$ python3 -q
>>> import numpy as np
>>> from numpy import linalg as LA
>>> np.set_printoptions(precision=2, suppress=True, linewidth=140, sign=" ")
>>> rd = lambda a: np.round(a, 2) + 0
>>> E = np.loadtxt("a.csv", delimiter=",")
>>> rd(E)
array([[-0.18,  0.  , -0.93,  0.31],
       [ 0.32, -0.01, -0.36, -0.88],
       [ 0.45,  0.88, -0.04,  0.17],
       [ 0.81, -0.48, -0.05,  0.32]])
>>> M2 = E / LA.norm(E, axis=1, keepdims=True)
>>> cov = M2 @ M2.T
>>> np.degrees(np.arccos(np.clip(cov[1, 2], -1, 1)))
np.float64(90.0)
>>> np.argwhere(np.triu(np.abs(cov) > 0.95, 1))
array([], shape=(0, 2), dtype=int64)
>>> (np.abs(cov) > 0.9).astype(int)
array([[ 1,  0,  0,  0],
       [ 0,  1,  0,  0],
       [ 0,  0,  1,  0],
       [ 0,  0,  0,  1]])
>>> print(rd(cov))
[[ 1.  0.  0.  0.]
 [ 0.  1.  0.  0.]
 [ 0.  0.  1.  0.]
 [ 0.  0.  0.  1.]]
>>> x0 = np.array([1, 1, 3, 0])
>>> rd(np.sort(np.abs(np.degrees(np.angle(LA.eigvals(E))))))
array([   0.  ,   87.38,   87.38,  180.  ])
>>> [p for p in range(1, 25) if np.allclose(LA.matrix_power(E, p), np.eye(4))]
[]
>>> print(rd(np.abs(LA.eigvals(E))))
[ 1.  1.  1.  1.]
>>> 4 - LA.matrix_rank(E - np.eye(4), tol=1e-8)
np.int64(1)
>>> f, r1 = E[2], E[1]
>>> rd(f @ r1)
np.float64(0.0)
>>> p = (f @ r1) / (f @ f) * f
>>> (r1 - p) @ f
np.float64(0.0)
>>> X = np.array([[85, -34, 49, 10],
...     [-34, 68, 14, 32],
...     [49, 14, 49, 28],
...     [10, 32, 28, 25]])
>>> Uu, s, Vh = LA.svd(X)
>>> vecs = Vh[:(s > 1e-8).sum()]
>>> rng = np.random.default_rng(91)
>>> x0 = X[1] + 4 * X[3] + rng.integers(2) * np.eye(4)[0]
>>> x0
array([   7.,  196.,  126.,  132.])
>>> rd(vecs.T @ vecs)
array([[ 0.66, -0.28,  0.38,  0.07],
       [-0.28,  0.67,  0.18,  0.33],
       [ 0.38,  0.18,  0.42,  0.26],
       [ 0.07,  0.33,  0.26,  0.25]])
>>> print(np.allclose(vecs.T @ vecs @ x0, x0))
False
>>> rd(LA.norm(x0 - vecs.T @ vecs @ x0))
np.float64(0.58)
>>> rk = LA.matrix_rank(X)
>>> rk
np.int64(2)
>>> ns = LA.svd(X)[2][rk:].T
>>> np.allclose(X @ ns, 0)
True
>>> rd(ns @ ns.T)
array([[ 0.34,  0.28, -0.38, -0.07],
       [ 0.28,  0.33, -0.18, -0.33],
       [-0.38, -0.18,  0.58, -0.26],
       [-0.07, -0.33, -0.26,  0.75]])
>>> ns.shape
(4, 2)
>>> print([int(LA.matrix_rank(X[:, :j + 1])) for j in range(4)])
[1, 2, 2, 2]
>>> [int(LA.matrix_rank(np.delete(X, i, axis=0))) for i in range(4)]
[2, 2, 2, 2]
>>> vals, vecs = LA.eigh(X)
>>> np.unique(vals.round(6) + 0, return_counts=True)[1]
array([ 2,  1,  1])
>>> print((vals > 1e-8).sum(), (vals < -1e-8).sum())
2 0
>>> rd(vals)
array([   0.  ,    0.  ,   98.79,  128.21])
>>> rd(vecs.T @ X @ vecs)
array([[   0.  ,    0.  ,    0.  ,    0.  ],
       [   0.  ,    0.  ,    0.  ,    0.  ],
       [   0.  ,    0.  ,   98.79,    0.  ],
       [   0.  ,    0.  ,    0.  ,  128.21]])
>>> W0 = np.array([[5, 6, 7, 8], [9, 10, 11, 12], [13, 14, 15, 16]])
>>> print(rd(W0 @ LA.pinv(W0) @ W0))
[[  5.   6.   7.   8.]
 [  9.  10.  11.  12.]
 [ 13.  14.  15.  16.]]
>>> np.allclose(W0[:-1].T @ LA.lstsq(W0[:-1].T, W0[-1])[0], W0[-1])
True
>>> try:
...     LA.inv(W0)
... except LA.LinAlgError as e:
...     print(repr(e))
... 
LinAlgError('Last 2 dimensions of the array must be square')
>>> np.unique(W0.round(6), axis=0).shape
(3, 4)
>>> LA.lstsq(W0[:-1].T, W0[-1])[2]
np.int32(2)
>>> Uu, s, Vh = LA.svd(W0)
>>> vecs = Vh[:(s > 1e-8).sum()]
>>> x0 = W0[2] + -3 * W0[0] + rng.integers(2) * np.eye(4)[2]
>>> x0
array([-2., -4., -6., -8.])
>>> rd(LA.norm(x0 - vecs.T @ vecs @ x0))
np.float64(0.0)
>>> rd(np.diag(vecs.T @ vecs))
array([ 0.7,  0.3,  0.3,  0.7])
>>> Uu, s, Vh = LA.svd(X)
>>> rd(s)
array([ 128.21,   98.79,    0.  ,    0.  ])
>>> M2 = Uu[:, :2] @ np.diag(s[:2]) @ Vh[:2]
>>> LA.matrix_rank(M2)
np.int64(2)
>>> rd(M2)
array([[ 85., -34.,  49.,  10.],
       [-34.,  68.,  14.,  32.],
       [ 49.,  14.,  49.,  28.],
       [ 10.,  32.,  28.,  25.]])
>>> rd(LA.norm(X - M2, 2)), rd(s[2])
(np.float64(0.0), np.float64(0.0))
>>> vals, vecs = LA.eigh(M2)
>>> rd(vecs.T @ M2 @ vecs)
array([[   0.  ,    0.  ,    0.  ,    0.  ],
       [   0.  ,    0.  ,    0.  ,    0.  ],
       [   0.  ,    0.  ,   98.79,    0.  ],
       [   0.  ,    0.  ,    0.  ,  128.21]])
>>> np.unique(vals.round(6) + 0, return_counts=True)[1]
array([ 2,  1,  1])
>>> rk = LA.matrix_rank(W0)
>>> rk
np.int64(2)
>>> ns = LA.svd(W0)[2][rk:].T
>>> print(np.allclose(W0 @ ns, 0))
True
>>> ns.shape
(4, 2)
>>> [int(LA.matrix_rank(W0[:i])) for i in range(1, len(W0) + 1)]
[1, 2, 2]
>>> rd(ns @ ns.T)
array([[ 0.3, -0.4, -0.1,  0.2],
       [-0.4,  0.7, -0.2, -0.1],
       [-0.1, -0.2,  0.7, -0.4],
       [ 0.2, -0.1, -0.4,  0.3]])
>>> J = np.loadtxt("x.csv", delimiter=",")
>>> rd(J)
array([[ 0.45, -0.45, -0.45, -0.25, -0.05, -0.55, -0.15],
       [-0.45,  0.63, -0.37, -0.21, -0.04, -0.45, -0.12],
       [-0.45, -0.37,  0.63, -0.21, -0.04, -0.45, -0.12],
       [-0.25, -0.21, -0.21,  0.89, -0.02, -0.25, -0.07],
       [-0.05, -0.04, -0.04, -0.02,  1.  , -0.05, -0.01],
       [-0.55, -0.45, -0.45, -0.25, -0.05,  0.45, -0.15],
       [-0.15, -0.12, -0.12, -0.07, -0.01, -0.15,  0.96]])
>>> rd(LA.norm(J, axis=0))
array([ 1.,  1.,  1.,  1.,  1.,  1.,  1.])
>>> rd(LA.pinv(J))
array([[ 0.45, -0.45, -0.45, -0.25, -0.05, -0.55, -0.15],
       [-0.45,  0.63, -0.37, -0.21, -0.04, -0.45, -0.12],
       [-0.45, -0.37,  0.63, -0.21, -0.04, -0.45, -0.12],
       [-0.25, -0.21, -0.21,  0.89, -0.02, -0.25, -0.07],
       [-0.05, -0.04, -0.04, -0.02,  1.  , -0.05, -0.01],
       [-0.55, -0.45, -0.45, -0.25, -0.05,  0.45, -0.15],
       [-0.15, -0.12, -0.12, -0.07, -0.01, -0.15,  0.96]])
>>> print(rd(J @ J.T))
[[ 1.  0.  0.  0.  0.  0.  0.]
 [ 0.  1.  0.  0.  0.  0.  0.]
 [ 0.  0.  1.  0.  0.  0.  0.]
 [ 0.  0.  0.  1.  0.  0.  0.]
 [ 0.  0.  0.  0.  1.  0.  0.]
 [ 0.  0.  0.  0.  0.  1.  0.]
 [ 0.  0.  0.  0.  0.  0.  1.]]
>>> A = np.loadtxt("run16.csv", delimiter=",")
>>> rd(A)
array([[-0.14, -0.6 , -0.29, -0.18, -0.23,  0.25,  0.51],
       [-0.07, -0.05,  0.23, -0.2 , -0.72,  0.37, -0.2 ],
       [ 0.07, -0.44, -0.16,  0.57,  0.2 ,  0.44, -0.47],
       [ 0.36,  0.22, -0.54,  0.34, -0.17, -0.01,  0.43],
       [-0.07,  0.52,  0.21,  0.12,  0.13,  0.71,  0.28],
       [-0.36,  0.35, -0.55,  0.07, -0.36, -0.08, -0.38],
       [ 0.43,  0.06, -0.38, -0.66,  0.26,  0.3 , -0.27],
       [-0.72,  0.  , -0.23, -0.16,  0.38,  0.1 ,  0.09]])
>>> P = A @ LA.solve(A.T @ A, A.T)
>>> print(np.allclose(P @ P, P))
True
>>> rd(LA.eigvalsh(P))
array([ 0.,  1.,  1.,  1.,  1.,  1.,  1.,  1.])
>>> rd(np.diag(P))
array([ 0.86,  0.8 ,  1.  ,  0.8 ,  0.93,  0.85,  1.  ,  0.76])
>>> M2 = J + rng.integers(-2, 3, (7, 1)) @ rng.integers(-2, 3, (1, 7))
>>> rd(M2)
array([[-1.55,  1.55, -2.45, -2.25,  0.95, -2.55, -2.15],
       [ 3.55, -3.37,  3.63,  3.79, -2.04,  3.55,  3.88],
       [-4.45,  3.63, -3.37, -4.21,  1.96, -4.45, -4.12],
       [ 3.75, -4.21,  3.79,  4.89, -2.02,  3.75,  3.93],
       [ 3.95, -4.04,  3.96,  3.98, -1.  ,  3.95,  3.99],
       [-2.55,  1.55, -2.45, -2.25,  0.95, -1.55, -2.15],
       [-0.15, -0.12, -0.12, -0.07, -0.01, -0.15,  0.96]])
>>> np.abs(M2 - J).sum(axis=1)
array([ 13.,  26.,  26.,  26.,  26.,  13.,   0.])
>>> x0 = np.array([0, 1, 2, 1, 3, 2, 1])
>>> rhs = M2 @ x0
>>> rd(rhs)
array([-10.01,  12.54, -14.46,  13.63,  16.73,  -8.01,   0.18])
>>> rd(LA.solve(M2, rhs))
array([ 0.,  1.,  2.,  1.,  3.,  2.,  1.])
>>> rd(LA.solve(M2, rhs + M2[:, 6]))
array([ 0.,  1.,  2.,  1.,  3.,  2.,  2.])
>>> rd(LA.solve(M2.T, M2[3]))
array([ 0.,  0.,  0.,  1.,  0.,  0.,  0.])
>>> data = np.load("block4.npy")
>>> data
array([[-2., -3.,  0.,  0., -3.,  0.],
       [-3., -2.,  0.,  0., -3.,  0.],
       [ 0.,  0., -2.,  0.,  0., -3.],
       [ 0.,  0.,  0., -2.,  0.,  0.],
       [-3., -3.,  0.,  0., -2.,  0.],
       [ 0.,  0., -3.,  0.,  0., -2.]])
>>> Uu, s, Vh = LA.svd(data, full_matrices=False)
>>> rd(Vh @ Vh.T)
array([[ 1.,  0.,  0.,  0.,  0.,  0.],
       [ 0.,  1.,  0.,  0.,  0.,  0.],
       [ 0.,  0.,  1.,  0.,  0.,  0.],
       [ 0.,  0.,  0.,  1.,  0.,  0.],
       [ 0.,  0.,  0.,  0.,  1.,  0.],
       [ 0.,  0.,  0.,  0.,  0.,  1.]])
>>> labels = rng.permutation(6)
>>> M2 = data[:, labels] * rng.choice([-1, 1], 6)
>>> print(M2)
[[ 3. -3.  0. -2. -0. -0.]
 [ 3. -2.  0. -3. -0. -0.]
 [-0.  0.  0.  0.  2.  3.]
 [-0.  0. -2.  0. -0. -0.]
 [ 2. -3.  0. -3. -0. -0.]
 [-0.  0.  0.  0.  3.  2.]]
>>> Uu, _, Vh = LA.svd(data.T @ M2)
>>> labels
array([ 4,  1,  3,  0,  2,  5])
>>> q, vecs = LA.qr(data[:, :5])[0], LA.qr(data[:, 5:])[0]
>>> s = LA.svd(q.T @ vecs, compute_uv=False)
>>> print(rd(LA.norm(q @ q.T - vecs @ vecs.T, 2)))
1.0
>>> rd(np.degrees(np.arccos(s.clip(0, 1))))
array([ 22.62])
>>> (s > 0.9).sum()
np.int64(1)
>>> data @ data
array([[ 22.,  21.,   0.,   0.,  21.,   0.],
       [ 21.,  22.,   0.,   0.,  21.,   0.],
       [  0.,   0.,  13.,   0.,   0.,  12.],
       [  0.,   0.,   0.,   4.,   0.,   0.],
       [ 21.,  21.,   0.,   0.,  22.,   0.],
       [  0.,   0.,  12.,   0.,   0.,  13.]])
>>> M = np.loadtxt("case5.csv", delimiter=",")
>>> print(rd(M))
[[ 0.81  0.31 -0.19 -0.06 -0.06  0.06 -0.06  0.44]
 [ 0.31  0.48  0.31  0.1   0.1  -0.1   0.1  -0.73]
 [-0.19  0.31  0.81 -0.06 -0.06  0.06 -0.06  0.44]
 [-0.06  0.1  -0.06  0.98 -0.02  0.02 -0.02  0.15]
 [-0.06  0.1  -0.06 -0.02  0.98  0.02 -0.02  0.15]
 [ 0.06 -0.1   0.06  0.02  0.02  0.98  0.02 -0.15]
 [-0.06  0.1  -0.06 -0.02 -0.02  0.02  0.98  0.15]
 [ 0.44 -0.73  0.44  0.15  0.15 -0.15  0.15 -0.02]]
>>> np.unique(X.round(6), axis=0).shape
(4, 4)
>>> np.abs(np.diag(LA.qr(X)[1])) > 1e-9
array([ True,  True, False, False])
>>> rd(X @ LA.pinv(X) @ X)
array([[ 85., -34.,  49.,  10.],
       [-34.,  68.,  14.,  32.],
       [ 49.,  14.,  49.,  28.],
       [ 10.,  32.,  28.,  25.]])
>>> vals, vecs = LA.eigh(M)
>>> (vals > 1e-8).sum(), (vals < -1e-8).sum()
(np.int64(7), np.int64(1))
>>> rd(LA.eigvalsh(M + -1 * np.eye(8)))
array([-2.,  0.,  0.,  0.,  0.,  0.,  0.,  0.])
>>> rd(vecs @ np.diag(vals) @ vecs.T)
array([[ 0.81,  0.31, -0.19, -0.06, -0.06,  0.06, -0.06,  0.44],
       [ 0.31,  0.48,  0.31,  0.1 ,  0.1 , -0.1 ,  0.1 , -0.73],
       [-0.19,  0.31,  0.81, -0.06, -0.06,  0.06, -0.06,  0.44],
       [-0.06,  0.1 , -0.06,  0.98, -0.02,  0.02, -0.02,  0.15],
       [-0.06,  0.1 , -0.06, -0.02,  0.98,  0.02, -0.02,  0.15],
       [ 0.06, -0.1 ,  0.06,  0.02,  0.02,  0.98,  0.02, -0.15],
       [-0.06,  0.1 , -0.06, -0.02, -0.02,  0.02,  0.98,  0.15],
       [ 0.44, -0.73,  0.44,  0.15,  0.15, -0.15,  0.15, -0.02]])
>>> rd(vecs.T @ M @ vecs)
array([[-1.,  0.,  0.,  0.,  0.,  0.,  0.,  0.],
       [ 0.,  1.,  0.,  0.,  0.,  0.,  0.,  0.],
       [ 0.,  0.,  1.,  0.,  0.,  0.,  0.,  0.],
       [ 0.,  0.,  0.,  1.,  0.,  0.,  0.,  0.],
       [ 0.,  0.,  0.,  0.,  1.,  0.,  0.,  0.],
       [ 0.,  0.,  0.,  0.,  0.,  1.,  0.,  0.],
       [ 0.,  0.,  0.,  0.,  0.,  0.,  1.,  0.],
       [ 0.,  0.,  0.,  0.,  0.,  0.,  0.,  1.]])
>>> rd(vals.sum()), np.trace(M)
(np.float64(6.0), np.float64(6.0))
>>> print(rd(LA.svd(M, compute_uv=False)))
[ 1.  1.  1.  1.  1.  1.  1.  1.]
